$ ipython --no-banner

In [1]: import numpy as np

In [2]: np.set_printoptions(suppress=True, linewidth=200)

In [3]: O, _ = np.linalg.qr(np.array([[-1.9, 0.8], [0.7, 0.6], [0.0, -1.5]]))

In [4]: X = O @ O.T

In [5]: print(X.round(1))
[[ 0.9 -0.2 -0.1]
 [-0.2  0.3 -0.4]
 [-0.1 -0.4  0.8]]

In [6]: # projection: eigenvalues are 0 or 1

In [7]: x0 = np.array([0, -3, -3])

In [8]: a = np.maximum(X @ x0, 0)

In [9]: print(np.round(X.T @ a, 1))
[ 1.  -0.2 -0.3]

In [10]: print(np.round(np.maximum(X @ x0, 0) - np.maximum(-X @ x0, 0), 1))
[ 1.2  0.2 -1.1]

In [11]: print(np.round(X * (a > 1e-9)[:, None], 1))
[[ 0.9 -0.2 -0.1]
 [-0.2  0.3 -0.4]
 [-0.  -0.   0. ]]

In [12]: print(a.round(1))
[1.2 0.2 0. ]

In [13]: print(np.round(np.maximum(X @ (3 * x0), 0), 1))
[3.5 0.6 0. ]

In [14]: U, sv, VT = np.linalg.svd(X, full_matrices=False)

In [15]: print(np.round(U.T @ X @ VT.T, 1) + 0)
[[1. 0. 0.]
 [0. 1. 0.]
 [0. 0. 0.]]

In [16]: print(np.round(sv / sv[0], 1) + 0)
[1. 1. 0.]

In [17]: print(np.round(U.T @ U, 1) + 0)
[[1. 0. 0.]
 [0. 1. 0.]
 [0. 0. 1.]]

In [18]: print(np.round(np.cumsum(sv ** 2) / np.sum(sv ** 2), 1))
[0.5 1.  1. ]

In [19]: print(np.round(VT @ VT.T, 1) + 0)
[[1. 0. 0.]
 [0. 1. 0.]
 [0. 0. 1.]]

In [20]: print(np.allclose(U * sv @ VT, X))
True

In [21]: vals, evecs = np.linalg.eigh(X)

In [22]: print(np.round(evecs.T @ evecs, 1) + 0)
[[1. 0. 0.]
 [0. 1. 0.]
 [0. 0. 1.]]

In [23]: print((vals > 1e-8).sum(), (vals < -1e-8).sum())
2 0

In [24]: print(vals.round(1) + 0)
[0. 1. 1.]

In [25]: print(np.round(evecs @ np.diag(vals) @ evecs.T, 1))
[[ 0.9 -0.2 -0.1]
 [-0.2  0.3 -0.4]
 [-0.1 -0.4  0.8]]

In [26]: print(np.round(evecs.T @ X @ evecs, 1) + 0)
[[0. 0. 0.]
 [0. 1. 0.]
 [0. 0. 1.]]

In [27]: print(np.round(np.linalg.svd(X, compute_uv=False), 1) + 0)
[1. 1. 0.]

In [28]: print(np.round(np.linalg.eigvalsh(X + -3 * np.eye(3)), 1))
[-3. -2. -2.]

In [29]: E = np.maximum(np.array([[3, 0],
    ...:     [-2, -3],
    ...:     [-1, -1],
    ...:     [-2, 1],
    ...:     [2, 0],
    ...:     [-1, 0],
    ...:     [-2, -2],
    ...:     [-1, 2],
    ...:     [0, 1],
    ...:     [2, -3]]) @ np.array([[3, 6, 7, 8, 2], [1, 8, 9, 4, 2]]) + np.array([1, 2, 6, 8, 2]), 0)

In [30]: print(E)
[[10 20 27 32  8]
 [ 0  0  0  0  0]
 [ 0  0  0  0  0]
 [ 0  0  1  0  0]
 [ 7 14 20 24  6]
 [ 0  0  0  0  0]
 [ 0  0  0  0  0]
 [ 0 12 17  8  4]
 [ 2 10 15 12  4]
 [ 4  0  0 12  0]]

In [31]: theta = np.radians(15)

In [32]: R = np.eye(5)

In [33]: R[2, 2] = R[4, 4] = np.cos(theta)

In [34]: R[2, 4], R[4, 2] = -np.sin(theta), np.sin(theta)

In [35]: print(R.round(1))
[[ 1.   0.   0.   0.   0. ]
 [ 0.   1.   0.   0.   0. ]
 [ 0.   0.   1.   0.  -0.3]
 [ 0.   0.   0.   1.   0. ]
 [ 0.   0.   0.3  0.   1. ]]

In [36]: A2 = E @ R.T

In [37]: print(np.allclose(E @ E.T, A2 @ A2.T))
True

In [38]: print(np.allclose(np.linalg.norm(E, axis=1), np.linalg.norm(A2, axis=1)))
True

In [39]: print(np.round(np.abs(A2 - E).max(axis=0), 1))
[0.  0.  3.  0.  6.7]

In [40]: print(round(np.linalg.det(R), 1), round(float(np.trace(R)), 1))
1.0 4.9

In [41]: m1 = np.array([[21, 3, -3, 2], [1, 1, 0, -1], [3, 1, -3, 2], [1, 0, 2, 20]])

In [42]: print(m1)
[[21  3 -3  2]
 [ 1  1  0 -1]
 [ 3  1 -3  2]
 [ 1  0  2 20]]

In [43]: rng = np.random.default_rng(554)

In [44]: A2 = m1 + rng.integers(-2, 3, (4, 2)) @ rng.integers(-2, 3, (2, 4))

In [45]: print(A2)
[[16  4 -1  0]
 [-1  3 -4 -5]
 [ 9 -1 -3  6]
 [-5  2  2 16]]

In [46]: print(np.round(np.linalg.svd(A2 - m1, compute_uv=False), 1) + 0)
[12.6  5.2  0.   0. ]

In [47]: print(np.trace(m1))
39

In [48]: m1.inv()
---------------------------------------------------------------------------
AttributeError                            Traceback (most recent call last)
Cell In[48], line 1
----> 1 m1.inv()

AttributeError: 'numpy.ndarray' object has no attribute 'inv'

In [49]: print((m1 + m1.T) / 2)
[[21.   2.   0.   1.5]
 [ 2.   1.   0.5 -0.5]
 [ 0.   0.5 -3.   2. ]
 [ 1.5 -0.5  2.  20. ]]

In [50]: print(round(np.abs(np.linalg.eigvals(m1)).max(), 1))
21.9

In [51]: print(m1 @ m1)
[[437  63 -50  73]
 [ 21   4  -5 -19]
 [ 57   7   4  39]
 [ 47   5  31 406]]
